$ ipython --no-banner

In [1]: import numpy as np

In [2]: from numpy import linalg as LA

In [3]: np.set_printoptions(precision=2, suppress=True, linewidth=160, sign=" ")

In [4]: X = np.load("run8.npy")

In [5]: X
Out[5]: 
array([[ 3.,  1., -3.,  1., -2.,  0.],
       [ 0.,  1.,  1., -1., -2., -2.],
       [ 0.,  0.,  2.,  2.,  2., -1.],
       [ 0.,  0.,  2., -1., -1., -2.],
       [ 0.,  1.,  2.,  2.,  2., -1.],
       [ 0., -2., -1., -2., -1., -1.]])

In [6]: vec = np.array([1, -4, 4, 0, 7, -2])

In [7]: X @ (2 * vec)
Out[7]: array([-54., -20.,  48.,  10.,  40.,  -2.])

In [8]: X @ np.eye(6)[0]
Out[8]: array([ 3.,  0.,  0.,  0.,  0.,  0.])

In [9]: (X @ vec).argmax()
Out[9]: np.int64(2)

In [10]: X @ vec
Out[10]: array([-27., -10.,  24.,   5.,  20.,  -1.])

In [11]: (X * vec).sum(axis=1)
Out[11]: array([-27., -10.,  24.,   5.,  20.,  -1.])

In [12]: X * vec
Out[12]: 
array([[  3.,  -4., -12.,   0., -14.,  -0.],
       [  0.,  -4.,   4.,  -0., -14.,   4.],
       [  0.,  -0.,   8.,   0.,  14.,   2.],
       [  0.,  -0.,   8.,  -0.,  -7.,   4.],
       [  0.,  -4.,   8.,   0.,  14.,   2.],
       [  0.,   8.,  -4.,  -0.,  -7.,   2.]])

In [13]: np.sign((X @ vec).round(6))
Out[13]: array([-1., -1.,  1.,  1.,  1., -1.])

In [14]: X @ np.ones(6)
Out[14]: array([ 0., -3.,  5., -2.,  6., -7.])

In [15]: A = np.load("block13.npy")

In [16]: A
Out[16]: 
array([[ 1.  ,  0.2 ,  0.04,  0.01,  0.  ],
       [ 0.2 ,  1.  ,  0.2 ,  0.04,  0.01],
       [ 0.04,  0.2 ,  1.  ,  0.2 ,  0.04],
       [ 0.01,  0.04,  0.2 ,  1.  ,  0.2 ],
       [ 0.  ,  0.01,  0.04,  0.2 ,  1.  ]])

In [17]: W1 = np.array([[-4, 5, -1, 0, 2],
    ...:     [-2, 1, -4, 1, 1],
    ...:     [-3, -1, -5, -3, -5],
    ...:     [-4, 2, -4, 5, -2],
    ...:     [-1, -4, -2, -2, -5]])

In [18]: coef = np.array([1, 1, 0, 1, -1])

In [19]: act = np.maximum(A @ W1 + coef, 0)

In [20]: (act > 0).mean(axis=0)
Out[20]: array([ 0. ,  0.8,  0. ,  0.6,  0.2])

In [21]: (act > 0).astype(int)
Out[21]: 
array([[ 0,  1,  0,  1,  1],
       [ 0,  1,  0,  1,  0],
       [ 0,  1,  0,  0,  0],
       [ 0,  1,  0,  1,  0],
       [ 0,  0,  0,  0,  0]])

In [22]: Z = np.array([[2, 0, 0], [3, 5, 3], [4, 2, 4], [5, 4, 1], [3, 2, 0]])

In [23]: (act @ Z).round(6).argmax(axis=1)
Out[23]: array([ 1,  1,  1,  0,  0])

In [24]: W1 @ Z
Out[24]: 
array([[  9,  27,  11],
       [ -9,   3, -12],
       [-59, -37, -26],
       [  1,  18,  -5],
       [-47, -42, -22]])

In [25]: L = LA.cholesky(A)

In [26]: LA.eigvalsh(A).min() > 0
Out[26]: np.True_

In [27]: w, vecs = LA.eigh(A)

In [28]: np.abs(vecs[:, -1])
Out[28]: array([ 0.32,  0.49,  0.56,  0.49,  0.32])

In [29]: np.round(vecs.T @ A @ vecs, 2) + 0
Out[29]: 
array([[ 0.69,  0.  ,  0.  ,  0.  ,  0.  ],
       [ 0.  ,  0.79,  0.  ,  0.  ,  0.  ],
       [ 0.  ,  0.  ,  0.95,  0.  ,  0.  ],
       [ 0.  ,  0.  ,  0.  ,  1.17,  0.  ],
       [ 0.  ,  0.  ,  0.  ,  0.  ,  1.4 ]])

In [30]: np.unique(w.round(6) + 0, return_counts=True)[1]
Out[30]: array([ 1,  1,  1,  1,  1])

In [31]: LA.svd(A, compute_uv=False)
Out[31]: array([ 1.4 ,  1.17,  0.95,  0.79,  0.69])

In [32]: np.round(vecs @ np.diag(w) @ vecs.T, 2) + 0
Out[32]: 
array([[ 1.  ,  0.2 ,  0.04,  0.01,  0.  ],
       [ 0.2 ,  1.  ,  0.2 ,  0.04,  0.01],
       [ 0.04,  0.2 ,  1.  ,  0.2 ,  0.04],
       [ 0.01,  0.04,  0.2 ,  1.  ,  0.2 ],
       [ 0.  ,  0.01,  0.04,  0.2 ,  1.  ]])

In [33]: P = np.triu(np.array([[8, 4, 5, 5, 1],
    ...:     [1, 2, 9, 2, 9],
    ...:     [2, 3, 6, 9, 5],
    ...:     [3, 5, 9, 6, 9],
    ...:     [9, 4, 9, 2, 8]]), 1) + np.eye(5)

In [34]: Y = P @ A @ LA.inv(P)

In [35]: LA.matrix_rank(Y)
Out[35]: np.int64(5)

In [36]: np.poly(Y)
Out[36]: array([ 1.  , -5.  ,  9.83, -9.52,  4.53, -0.85])

In [37]: Y = np.array([[1, -1, 1, 2],
    ...:     [0, -2, 0, -1],
    ...:     [3, -3, 0, 3],
    ...:     [0, -2, -2, 2],
    ...:     [-1, -3, -2, 1]])

In [38]: Z = np.array([[2, -2, 1, 3, 3, 3, 0, 1, 1],
    ...:     [3, 2, -2, -2, -2, -1, -2, 2, 0],
    ...:     [3, 2, 2, 3, -1, 0, -1, 0, 3],
    ...:     [-1, 3, 0, -3, 2, 3, 1, 3, 0]])

In [39]: rng = np.random.default_rng(45982)

In [40]: W0 = Y @ Z + 0.3 * rng.normal(size=(5, 9))

In [41]: W0
Out[41]: 
array([[  0.4 ,   3.77,   5.38,   2.09,   8.08,  10.34,   3.07,   4.79,   3.73],
       [ -4.89,  -6.91,   4.4 ,   7.09,   2.01,  -0.92,   2.84,  -6.62,   0.12],
       [ -5.91,  -2.59,   9.  ,   5.91,  20.77,  21.01,   8.92,   6.43,   3.22],
       [-13.71,  -1.38,  -0.15,  -7.31,  10.34,   7.98,   7.91,   1.49,  -6.39],
       [-17.81,  -5.16,   1.24,  -6.22,   6.83,   3.22,   9.25,  -4.38,  -6.82]])

In [42]: vec = np.array([1, -3, 2, 0, -2, 3, 2, 2, 1])

In [43]: W0 @ np.ones(9)
Out[43]: array([ 41.65,  -2.87,  66.76,  -1.22, -19.86])

In [44]: np.einsum("ij,j->i", W0, vec)
Out[44]: array([34.16, 10.41, 75.27,  5.79, -0.93])

In [45]: (W0 * vec).sum(axis=1)
Out[45]: array([34.16, 10.41, 75.27,  5.79, -0.93])
